>>> import numpy as np
>>> import numpy.linalg as la
>>> np.set_printoptions(precision=1, suppress=True, linewidth=160, legacy="1.25")
>>> X = np.array([[1.4, -0.5, 0.7, -0.2],
...     [-0.7, -0.4, -0.8, 1.2],
...     [-0.7, -1.8, -0.9, -0.5],
...     [-0.2, -0.5, -0.5, -1.3],
...     [-0.6, -1.1, 0.0, -2.3],
...     [0.4, 0.1, -1.8, -0.9],
...     [0.7, -0.2, 0.0, -0.8],
...     [-0.5, 1.8, -1.1, 1.2],
...     [0.5, -0.4, 1.0, 0.9],
...     [-0.7, 1.3, 0.4, -0.7],
...     [1.0, 0.6, 0.9, 1.1],
...     [0.3, 0.5, 1.1, 0.2],
...     [2.1, -0.1, 0.5, 0.7]])
>>> X[:, 1] *= 5
>>> X
array([[ 1.4, -2.5,  0.7, -0.2],
       [-0.7, -2. , -0.8,  1.2],
       [-0.7, -9. , -0.9, -0.5],
       [-0.2, -2.5, -0.5, -1.3],
       [-0.6, -5.5,  0. , -2.3],
       [ 0.4,  0.5, -1.8, -0.9],
       [ 0.7, -1. ,  0. , -0.8],
       [-0.5,  9. , -1.1,  1.2],
       [ 0.5, -2. ,  1. ,  0.9],
       [-0.7,  6.5,  0.4, -0.7],
       [ 1. ,  3. ,  0.9,  1.1],
       [ 0.3,  2.5,  1.1,  0.2],
       [ 2.1, -0.5,  0.5,  0.7]])
>>> W2 = X[[4, 10]].astype(float)
>>> for _ in range(4):
...     lab = la.norm(X[:, None] - W2, axis=-1).argmin(axis=1)
...     W2 = np.array([X[lab == j].mean(axis=0) for j in range(2)])
... 
>>> lab
array([0, 0, 0, 0, 0, 0, 0, 1, 0, 1, 1, 1, 0])
>>> W2.round(1) + 0
array([[ 0.3, -2.7, -0.2, -0.4],
       [ 0. ,  5.2,  0.3,  0.4]])
>>> r0 = np.array([1, 2])
>>> np.polyval(r0, X[5])
array([2.4, 2.5, 0.2, 1.1])
>>> Ac = X - X.mean(axis=0)
>>> vecs = la.svd(Ac)[2][:1]
>>> B = Ac - Ac @ vecs.T @ vecs
>>> np.round(np.diag(vecs.T @ vecs), 1) + 0
array([0., 1., 0., 0.])
>>> round(la.norm(B) / la.norm(Ac), 1)
0.3
>>> arr = np.load("sample3.npy")
>>> arr
array([[-4,  8,  3,  8,  8, -2,  3, -1, -3],
       [ 0,  0,  2, -4,  8, -1,  3, -5,  2],
       [ 0,  0,  4, -6,  2, -6, -7, -7, -7],
       [ 0,  0,  0, -3, -9,  8,  0,  2,  9],
       [ 0,  0,  0,  0, -3, -2, -7, -3, -8],
       [ 0,  0,  0,  0,  0,  7, -6, -1,  3],
       [ 0,  0,  0,  0,  0,  0, -5,  8, -8],
       [ 0,  0,  0,  0,  0,  0,  0, -6, -8],
       [ 0,  0,  0,  0,  0,  0,  0,  0, -2]])
>>> np.allclose(arr, arr.T)
False
>>> (arr + arr.T) / 2
array([[-4. ,  4. ,  1.5,  4. ,  4. , -1. ,  1.5, -0.5, -1.5],
       [ 4. ,  0. ,  1. , -2. ,  4. , -0.5,  1.5, -2.5,  1. ],
       [ 1.5,  1. ,  4. , -3. ,  1. , -3. , -3.5, -3.5, -3.5],
       [ 4. , -2. , -3. , -3. , -4.5,  4. ,  0. ,  1. ,  4.5],
       [ 4. ,  4. ,  1. , -4.5, -3. , -1. , -3.5, -1.5, -4. ],
       [-1. , -0.5, -3. ,  4. , -1. ,  7. , -3. , -0.5,  1.5],
       [ 1.5,  1.5, -3.5,  0. , -3.5, -3. , -5. ,  4. , -4. ],
       [-0.5, -2.5, -3.5,  1. , -1.5, -0.5,  4. , -6. , -4. ],
       [-1.5,  1. , -3.5,  4.5, -4. ,  1.5, -4. , -4. , -2. ]])
>>> np.allclose(arr @ arr.T, arr.T @ arr)
False
>>> la.determinant(arr)
Traceback (most recent call last):
  File "<python-input-22>", line 1, in <module>
    la.determinant(arr)
    ^^^^^^^^^^^^^^
AttributeError: module 'numpy.linalg' has no attribute 'determinant'
>>> [round(float(x), 1) for x in la.svd(arr, compute_uv=False)[:3]]
[23.6, 18.3, 14.6]
>>> print(np.argsort(-la.norm(arr, axis=0).round(6), kind="stable")[:3])
[8 4 7]
>>> np.round(la.norm(arr, 2) / la.norm(arr), 1)
0.6
>>> rk = la.matrix_rank(arr)
>>> rk
8
>>> N = la.svd(arr)[2][rk:].T
>>> [int(la.matrix_rank(arr[:, :j + 1])) for j in range(9)]
[1, 1, 2, 3, 4, 5, 6, 7, 8]
>>> np.round(N @ N.T, 1) + 0
array([[0.8, 0.4, 0. , 0. , 0. , 0. , 0. , 0. , 0. ],
       [0.4, 0.2, 0. , 0. , 0. , 0. , 0. , 0. , 0. ],
       [0. , 0. , 0. , 0. , 0. , 0. , 0. , 0. , 0. ],
       [0. , 0. , 0. , 0. , 0. , 0. , 0. , 0. , 0. ],
       [0. , 0. , 0. , 0. , 0. , 0. , 0. , 0. , 0. ],
       [0. , 0. , 0. , 0. , 0. , 0. , 0. , 0. , 0. ],
       [0. , 0. , 0. , 0. , 0. , 0. , 0. , 0. , 0. ],
       [0. , 0. , 0. , 0. , 0. , 0. , 0. , 0. , 0. ],
       [0. , 0. , 0. , 0. , 0. , 0. , 0. , 0. , 0. ]])
>>> np.round(arr @ N, 1) + 0
array([[0.],
       [0.],
       [0.],
       [0.],
       [0.],
       [0.],
       [0.],
       [0.],
       [0.]])
>>> np.round(N[:, 0] / N[np.abs(N[:, 0]).round(6).argmax(), 0], 1) + 0
array([1. , 0.5, 0. , 0. , 0. , 0. , 0. , 0. , 0. ])
>>> data = np.load("a.npy")
>>> data
array([[  1,  -3,   9, -27],
       [  1,  -2,   4,  -8],
       [  1,  -1,   1,  -1],
       [  1,   0,   0,   0],
       [  1,   1,   1,   1],
       [  1,   2,   4,   8],
       [  1,   3,   9,  27],
       [  1,   4,  16,  64],
       [  1,   5,  25, 125],
       [  1,   6,  36, 216],
       [  1,   7,  49, 343],
       [  1,   8,  64, 512],
       [  1,   9,  81, 729]])
>>> B = data / np.sqrt((data ** 2).mean(axis=1, keepdims=True))
>>> la.norm(B, axis=1)
array([2., 2., 2., 2., 2., 2., 2., 2., 2., 2., 2., 2., 2.])
>>> la.matrix_rank(data - data.mean(axis=1, keepdims=True))
3
>>> la.matrix_rank(B) == la.matrix_rank(data)
True
>>> vec = np.array([-4, -5, 5, -4])
>>> h = np.maximum(data @ vec, 0)
>>> data * (h > 1e-9)[:, None]
array([[  1,  -3,   9, -27],
       [  1,  -2,   4,  -8],
       [  1,  -1,   1,  -1],
       [  0,   0,   0,   0],
       [  0,   0,   0,   0],
       [  0,   0,   0,   0],
       [  0,   0,   0,   0],
       [  0,   0,   0,   0],
       [  0,   0,   0,   0],
       [  0,   0,   0,   0],
       [  0,   0,   0,   0],
       [  0,   0,   0,   0],
       [  0,   0,   0,   0]])
>>> h
array([164,  58,  10,   0,   0,   0,   0,   0,   0,   0,   0,   0,   0])
>>> C2 = np.cov(X, rowvar=False)
>>> C2
array([[ 0.8,  0.1,  0.4,  0.3],
       [ 0.1, 22.6,  0.3,  2.2],
       [ 0.4,  0.3,  0.8,  0.2],
       [ 0.3,  2.2,  0.2,  1.2]])
>>> np.argsort(-X.std(axis=0).round(6), kind="stable")
array([1, 3, 2, 0])
>>> feats = np.load("test8.npy")
>>> feats
array([[ 1, -5,  0,  3, -4, -3],
       [-5, -1,  0,  4, -1, -2],
       [-5,  2, -4,  4,  2, -2],
       [ 3,  1,  3,  0, -2,  3],
       [ 1,  5,  5,  5, -3, -4],
       [-2, -5,  1,  1,  3,  1]])
>>> t = np.radians(120)
>>> R = np.eye(6)
>>> R[4, 4] = R[3, 3] = np.cos(t)
>>> R[4, 3], R[3, 4] = -np.sin(t), np.sin(t)
>>> R
array([[ 1. ,  0. ,  0. ,  0. ,  0. ,  0. ],
       [ 0. ,  1. ,  0. ,  0. ,  0. ,  0. ],
       [ 0. ,  0. ,  1. ,  0. ,  0. ,  0. ],
       [ 0. ,  0. ,  0. , -0.5,  0.9,  0. ],
       [ 0. ,  0. ,  0. , -0.9, -0.5,  0. ],
       [ 0. ,  0. ,  0. ,  0. ,  0. ,  1. ]])
>>> B = feats @ R.T
>>> print(la.svd(feats, compute_uv=False), la.svd(B, compute_uv=False))
[11.3 10.8  8.3  4.8  2.7  1.9] [11.3 10.8  8.3  4.8  2.7  1.9]
>>> q, vecs = la.qr(feats[:, :5])[0], la.qr(feats[:, 5:])[0]
>>> s = la.svd(q.T @ vecs, compute_uv=False)
>>> print((s > 0.9).sum())
0
>>> s
array([0.9])
>>> round(float(la.norm(q @ q.T - vecs @ vecs.T, 2)), 1)
1.0
>>> np.degrees(np.arccos(s.clip(0, 1)))
array([30.3])
>>> rng = np.random.default_rng(5520)
>>> lab = rng.permutation(6)
>>> print(lab)
[3 1 2 5 4 0]
>>> B = feats[lab][:, lab]
>>> print(np.diag(B))
[ 0 -1 -4  1 -3  1]
>>> print(np.allclose(B, feats))
False
>>> W0 = np.load("case5.npy")
>>> W0
array([[10,  4,  5,  8,  6,  1,  3,  6],
       [ 4,  0,  8,  1,  6,  3,  7,  6],
       [ 5,  8, 10,  6,  5,  8,  5,  7],
       [ 8,  1,  6,  0,  6,  4,  5,  3],
       [ 6,  6,  5,  6, 10,  3,  2, 10],
       [ 1,  3,  8,  4,  3,  0,  1,  5],
       [ 3,  7,  5,  5,  2,  1,  2,  6],
       [ 6,  6,  7,  3, 10,  5,  6,  4]])
>>> B = W0 / la.norm(W0, axis=1, keepdims=True)
>>> C2 = B @ B.T
>>> (C2 - 2 * np.eye(8)).round(6).argmax(axis=1)
array([4, 3, 7, 1, 0, 6, 2, 3])
>>> print((np.abs(C2) > 0.9).astype(int))
[[1 0 0 0 1 0 0 0]
 [0 1 0 1 0 0 0 0]
 [0 0 1 0 0 0 1 1]
 [0 1 0 1 0 0 0 1]
 [1 0 0 0 1 0 0 0]
 [0 0 0 0 0 1 0 0]
 [0 0 1 0 0 0 1 0]
 [0 0 1 1 0 0 0 1]]
>>> lab = rng.permutation(8)
>>> print(lab)
[1 5 7 3 4 6 0 2]
>>> B = W0[lab][:, lab]
>>> print(B)
[[ 0  3  6  1  6  7  4  8]
 [ 3  0  5  4  3  1  1  8]
 [ 6  5  4  3 10  6  6  7]
 [ 1  4  3  0  6  5  8  6]
 [ 6  3 10  6 10  2  6  5]
 [ 7  1  6  5  2  2  3  5]
 [ 4  1  6  8  6  3 10  5]
 [ 8  8  7  6  5  5  5 10]]
>>> np.allclose(B, W0)
False
>>> print(np.trace(B))
36
>>> np.diag(B)
array([ 0,  0,  4,  0, 10,  2, 10, 10])
>>> np.sort(np.abs(la.eigvals(W0)))
array([ 2. ,  2.5,  3.3,  5.7,  6.2,  8.5, 10.7, 41.5])
>>> np.trace(W0)
36
>>> W0 @ W0
array([[287, 184, 275, 187, 286, 145, 178, 250],
       [184, 211, 237, 181, 213, 127, 122, 224],
       [275, 237, 388, 216, 318, 188, 221, 314],
       [187, 181, 216, 187, 196,  97, 105, 218],
       [286, 213, 318, 196, 346, 170, 202, 292],
       [145, 127, 188,  97, 170, 125, 122, 148],
       [178, 122, 221, 105, 202, 122, 153, 171],
       [250, 224, 314, 218, 292, 148, 171, 307]])
>>> (W0 + W0.T) / 2
array([[10.,  4.,  5.,  8.,  6.,  1.,  3.,  6.],
       [ 4.,  0.,  8.,  1.,  6.,  3.,  7.,  6.],
       [ 5.,  8., 10.,  6.,  5.,  8.,  5.,  7.],
       [ 8.,  1.,  6.,  0.,  6.,  4.,  5.,  3.],
       [ 6.,  6.,  5.,  6., 10.,  3.,  2., 10.],
       [ 1.,  3.,  8.,  4.,  3.,  0.,  1.,  5.],
       [ 3.,  7.,  5.,  5.,  2.,  1.,  2.,  6.],
       [ 6.,  6.,  7.,  3., 10.,  5.,  6.,  4.]])
>>> la.matrix_power(W0, 2)
array([[287, 184, 275, 187, 286, 145, 178, 250],
       [184, 211, 237, 181, 213, 127, 122, 224],
       [275, 237, 388, 216, 318, 188, 221, 314],
       [187, 181, 216, 187, 196,  97, 105, 218],
       [286, 213, 318, 196, 346, 170, 202, 292],
       [145, 127, 188,  97, 170, 125, 122, 148],
       [178, 122, 221, 105, 202, 122, 153, 171],
       [250, 224, 314, 218, 292, 148, 171, 307]])
>>> np.allclose(W0, W0.T)
True
>>> np.allclose(W0 @ W0.T, W0.T @ W0)
True
>>> np.round(la.norm(W0[3], 1), 1), round(float(la.norm(W0[3], np.inf)), 1)
(33.0, 8.0)
>>> np.round(la.norm(W0, "nuc"), 1)
80.5
>>> la.norm(W0, axis=0)
array([16.9, 14.5, 19.7, 13.7, 18.6, 11.2, 12.4, 17.5])
>>> round(float(la.norm(W0, 2)), 1)
41.5
>>> la.norm(W0, axis=1).argmax()
2
>>> la.norm(W0, axis=1)
array([16.9, 14.5, 19.7, 13.7, 18.6, 11.2, 12.4, 17.5])
>>> W0[3] @ W0[4]
196
>>> evals, vecs = la.eigh(W0)
>>> np.round(vecs.T @ W0 @ vecs, 1) + 0
array([[-10.7,   0. ,   0. ,   0. ,   0. ,   0. ,   0. ,   0. ],
       [  0. ,  -6.2,   0. ,   0. ,   0. ,   0. ,   0. ,   0. ],
       [  0. ,   0. ,  -3.3,   0. ,   0. ,   0. ,   0. ,   0. ],
       [  0. ,   0. ,   0. ,  -2. ,   0. ,   0. ,   0. ,   0. ],
       [  0. ,   0. ,   0. ,   0. ,   2.5,   0. ,   0. ,   0. ],
       [  0. ,   0. ,   0. ,   0. ,   0. ,   5.7,   0. ,   0. ],
       [  0. ,   0. ,   0. ,   0. ,   0. ,   0. ,   8.5,   0. ],
       [  0. ,   0. ,   0. ,   0. ,   0. ,   0. ,   0. ,  41.5]])
>>> np.round(vecs.T @ vecs, 1) + 0
array([[1., 0., 0., 0., 0., 0., 0., 0.],
       [0., 1., 0., 0., 0., 0., 0., 0.],
       [0., 0., 1., 0., 0., 0., 0., 0.],
       [0., 0., 0., 1., 0., 0., 0., 0.],
       [0., 0., 0., 0., 1., 0., 0., 0.],
       [0., 0., 0., 0., 0., 1., 0., 0.],
       [0., 0., 0., 0., 0., 0., 1., 0.],
       [0., 0., 0., 0., 0., 0., 0., 1.]])
>>> np.unique(evals.round(6) + 0, return_counts=True)[1]
array([1, 1, 1, 1, 1, 1, 1, 1])
>>> evals
array([-10.7,  -6.2,  -3.3,  -2. ,   2.5,   5.7,   8.5,  41.5])
>>> print(np.abs(vecs[:, -1]).round(6).argmax())
2
>>> la.eigvalsh(W0 @ W0)
array([   4.2,    6.2,   10.7,   32.4,   39. ,   72.9,  114.1, 1724.6])
>>> la.svd(W0, compute_uv=False)
array([41.5, 10.7,  8.5,  6.2,  5.7,  3.3,  2.5,  2. ])
>>> round(evals.sum(), 1), np.trace(W0)
(36.0, 36)
>>> J = np.array([[3, 3, 0, 5, 4, 1, 4, 3],
...     [3, 3, 3, 0, 5, 4, 1, 4],
...     [0, 3, 3, 3, 0, 5, 4, 1],
...     [5, 0, 3, 3, 3, 0, 5, 4],
...     [4, 5, 0, 3, 3, 3, 0, 5],
...     [1, 4, 5, 0, 3, 3, 3, 0],
...     [4, 1, 4, 5, 0, 3, 3, 3],
...     [3, 4, 1, 4, 5, 0, 3, 3]])
>>> B = la.inv(J)
>>> round(la.slogdet(J)[0], 1)
1.0
>>> la.det(J) * B
array([[ 30143.,  -7351., -20960.,    635.,  10148.,  20263.,   4276., -35391.],
       [ -7351.,  -9617.,   2781.,   2676.,  10075.,   5952.,  -5389.,   4276.],
       [-20960.,   2781.,   4351.,   -535.,  -5820.,  -4105.,   5952.,  20263.],
       [   635.,   2676.,   -535.,  -9257.,  -7143.,  -5820.,  10075.,  10148.],
       [ 10148.,  10075.,  -5820.,  -7143.,  -9257.,   -535.,   2676.,    635.],
       [ 20263.,   5952.,  -4105.,  -5820.,   -535.,   4351.,   2781., -20960.],
       [  4276.,  -5389.,   5952.,  10075.,   2676.,   2781.,  -9617.,  -7351.],
       [-35391.,   4276.,  20263.,  10148.,    635., -20960.,  -7351.,  30143.]])
>>> print(np.round(J @ B, 1) + 0)
[[1. 0. 0. 0. 0. 0. 0. 0.]
 [0. 1. 0. 0. 0. 0. 0. 0.]
 [0. 0. 1. 0. 0. 0. 0. 0.]
 [0. 0. 0. 1. 0. 0. 0. 0.]
 [0. 0. 0. 0. 1. 0. 0. 0.]
 [0. 0. 0. 0. 0. 1. 0. 0.]
 [0. 0. 0. 0. 0. 0. 1. 0.]
 [0. 0. 0. 0. 0. 0. 0. 1.]]
>>> np.round(la.det(J) * la.det(B), 1)
1.0
>>> t = np.sort(rng.uniform(-2, 2, 21))
>>> E = np.c_[t, t ** 2, t ** 3] @ np.array([[3, 3, 1, 1, 2, 2, 3], [1, 0, 1, 3, 0, 1, 1], [2, 1, 1, 2, 2, 0, 1]])
>>> E.round(1) + 0
array([[-17.5, -13.7,  -5.8,  -5.7, -19.4,   0. ,  -9.8],
       [-14.8, -11.9,  -4.8,  -4.2, -16.4,  -0.3,  -8.5],
       [-10.3,  -8.8,  -3.1,  -2.1, -11.3,  -0.6,  -6.3],
       [ -5.8,  -5.5,  -1.6,  -0.4,  -6.1,  -1. ,  -4. ],
       [ -3.7,  -3.7,  -0.9,   0. ,  -3.6,  -1. ,  -2.8],
       [ -3. ,  -3.1,  -0.7,   0.1,  -2.8,  -1. ,  -2.4],
       [ -1. ,  -1. ,  -0.3,  -0.1,  -0.7,  -0.6,  -0.9],
       [  0. ,   0. ,   0. ,   0. ,   0. ,   0. ,   0. ],
       [  0.3,   0.3,   0.1,   0.1,   0.2,   0.2,   0.3],
       [  0.4,   0.4,   0.1,   0.2,   0.3,   0.3,   0.4],
       [  1.9,   1.6,   0.8,   1.4,   1.2,   1.2,   1.8],
       [  2.1,   1.7,   0.9,   1.6,   1.3,   1.3,   1.9],
       [  4.1,   2.9,   2. ,   3.8,   2.6,   2.3,   3.6],
       [  4.2,   3. ,   2. ,   3.9,   2.7,   2.3,   3.7],
       [  9.6,   5.9,   5. ,  10.3,   6.7,   4.2,   7.5],
       [  9.7,   5.9,   5. ,  10.4,   6.7,   4.2,   7.6],
       [ 12.2,   7.2,   6.4,  13.5,   8.8,   4.9,   9.3],
       [ 14.2,   8.2,   7.5,  15.8,  10.3,   5.4,  10.6],
       [ 14.5,   8.4,   7.7,  16.2,  10.6,   5.5,  10.8],
       [ 14.9,   8.6,   7.9,  16.7,  10.9,   5.6,  11. ],
       [ 23.9,  13. ,  12.8,  27.4,  18.2,   7.6,  16.7]])
>>> vec = np.array([2, 1, 3, 3])
>>> target = data @ vec
>>> target
array([ -55,  -12,    1,    2,    9,   40,  113,  246,  457,  764, 1185, 1738, 2441])
>>> np.round(la.pinv(data) @ data, 1) + 0
array([[1., 0., 0., 0.],
       [0., 1., 0., 0.],
       [0., 0., 1., 0.],
       [0., 0., 0., 1.]])
>>> target = target + 0.3 * rng.normal(size=13)
>>> print(target)
[ -55.3  -12.1    1.8    2.3    9.2   40.1  113.3  245.5  457.4  763.8 1185.5 1738.1 2440.6]
>>> beta, *_ = la.lstsq(data, target)
>>> [round(float(la.norm(la.solve(data.T @ data + lam * np.eye(4), data.T @ target))), 2) for lam in (0, 1, 10, 100)]
[4.9, 4.75, 4.47, 4.19]
